$ python -q
>>> import numpy as np
>>> import numpy.linalg as la
>>> np.set_printoptions(suppress=True, linewidth=160)
>>> rd = lambda a: np.round(a, 2) + 0
>>> arr = np.loadtxt("case6.csv", delimiter=",")
>>> arr
array([[ -1.,   5.,  -3.,   1.,  -5.,   6.,  -4.,   3.,  -6.,  -6.],
       [ -1.,  -2.,  -2.,   3.,  -2.,   3.,   5.,   7.,   2.,   0.],
       [  1.,   0.,  -1.,   0.,  -5.,  -5.,  -5.,   1.,   1.,  -4.],
       [  0.,   2.,   5.,   1.,   8.,   3.,   7.,  -1.,   6.,   1.],
       [ -5.,   0.,  -3.,  -4.,   1.,  -3.,   3.,  -1.,  -4.,  -2.],
       [  0.,   0.,   0.,   0.,   0.,   0.,   0.,   0.,   0.,   0.],
       [ -4.,   2.,   5.,   0.,   5.,   5.,   5.,   3.,   5.,  -1.],
       [ -5.,   3.,  -4.,   9.,   2.,  10.,   2.,  -1.,   3.,   6.],
       [ -6.,   0.,  -2.,  -2.,   5.,   2.,   2.,   0.,  -4.,  -2.],
       [ -3.,   0.,   2.,   5.,   2.,   0.,   7.,   3.,  12.,   2.],
       [ -4.,  -2.,  -6.,  -3.,   2.,  -7.,  -1.,  -1.,  -1.,   2.],
       [ -9.,   3.,  -4.,   8.,  -1.,  12.,   0.,   3.,   2.,   4.],
       [-10.,  -2.,  -4.,   2.,   4.,   4.,   7.,   3.,   1.,   3.],
       [  3.,   0.,   0.,  -1.,  -1.,   1.,   0.,   4.,  -3.,  -5.],
       [ -6.,   2.,   2.,  -5.,   5.,   3.,   8.,   6.,  -2.,  -8.],
       [  6.,   1.,  -5.,  -2.,  -1.,   1.,  -5.,   0.,  -5., -13.],
       [ -1.,  -1.,  -7.,   3.,  -1.,   2.,   0.,  -1.,   3.,  -3.],
       [ -4.,   2.,   5.,   0.,   5.,   5.,   5.,   3.,   5.,  -1.],
       [  2.,   1.,  -4.,  -1.,   5.,   5.,   0.,  -5.,  -3.,  -4.],
       [  3.,   0.,   0.,   1.,  -2.,   1.,  -6.,   6.,  -2.,  -9.],
       [  1.,  -2.,  -3.,   5.,  -3.,  -5.,   2.,   0.,   7.,   3.],
       [ -4.,  -2.,  -2.,   4.,  -1.,   2.,   5.,   3.,   5.,   5.],
       [  0.,   0.,   0.,   0.,   0.,   0.,   0.,   0.,   0.,   0.],
       [  0.,   0.,   0.,   0.,   0.,   0.,   0.,   0.,   0.,   0.],
       [  1.,   1.,  -8.,  -6.,   0.,  -2.,  -2.,  -1.,  -9., -15.],
       [  0.,   2.,   5.,   1.,   8.,   3.,   7.,  -1.,   6.,   1.],
       [  5.,  -2.,  -3.,   2.,   4.,  -6.,  -2.,  -4.,   4.,   6.],
       [  3.,  -1.,  -7.,   0.,   6.,   1.,  -4.,  -5.,   0.,   0.],
       [-10.,   3.,  -4.,   7.,  -4.,   3.,  -3.,   6.,  11.,   3.],
       [  0.,  -2.,  -2.,   3.,   5.,   1.,  -5.,   1.,   3.,   4.],
       [  2.,  -2.,  -4.,   1.,  -4.,  -9.,  -9.,   1.,   4.,   0.],
       [  5.,   1.,  -4.,  -2.,   4.,   6.,   0.,  -1.,  -6.,  -9.],
       [ -3.,   7.,   1.,   3.,  -1.,   3.,  -2.,  -1.,   4.,  -4.],
       [-13.,   5.,  -3.,   1.,   7.,   8.,  -1.,   2.,   1.,   0.],
       [  3.,   0.,   0.,  -1.,  -1.,   1.,   0.,   4.,  -3.,  -5.],
       [  2.,   1.,  -4.,  -1.,   5.,   5.,   0.,  -5.,  -3.,  -4.],
       [  2.,   1.,  -4.,  -1.,   5.,   5.,   0.,  -5.,  -3.,  -4.],
       [ -6.,   7.,  -1.,  -2.,   4.,   6.,   6.,   1.,  -4.,  -7.],
       [-11.,   3.,  -3.,   7.,   1.,   8.,   2.,   5.,  10.,   7.],
       [  3.,   1.,  -5.,  -1.,   0.,   0.,  -5.,  -4.,  -2.,  -8.],
       [ -1.,   0.,   1.,   2.,   4.,   5.,  -1.,   1.,   0.,   0.],
       [ -8.,   0.,   3.,   4.,   4.,   7.,  10.,   6.,  10.,   4.],
       [ -1.,   7.,   2.,   2.,   3.,   9.,   3.,   2.,   0.,  -5.],
       [  2.,   0.,   1.,   1.,   3.,   6.,  -1.,   5.,  -3.,  -5.],
       [ -7.,   6., -10.,  -3.,   2.,   7.,  -1.,  -7., -10.,  -7.],
       [ -4.,   0.,   2.,   3.,  -2.,   3.,   5.,  11.,   8.,  -5.]])
>>> z = arr[:, 6] > np.median(arr[:, 6])
>>> f = arr[z].mean(axis=0) - arr[~z].mean(axis=0)
>>> print(np.argsort(-np.abs(f).round(6), kind="stable"))
[6 8 0 2 9 7 5 4 3 1]
>>> ((arr - arr.mean(axis=0)) @ f > 0).astype(int)
array([0, 1, 0, 1, 0, 0, 1, 1, 0, 1, 0, 1, 1, 0, 1, 0, 0, 1, 0, 0, 1, 1, 0, 0, 0, 1, 0, 0, 1, 0, 0, 0, 0, 1, 0, 0, 0, 1, 1, 0, 1, 1, 1, 0, 0, 1])
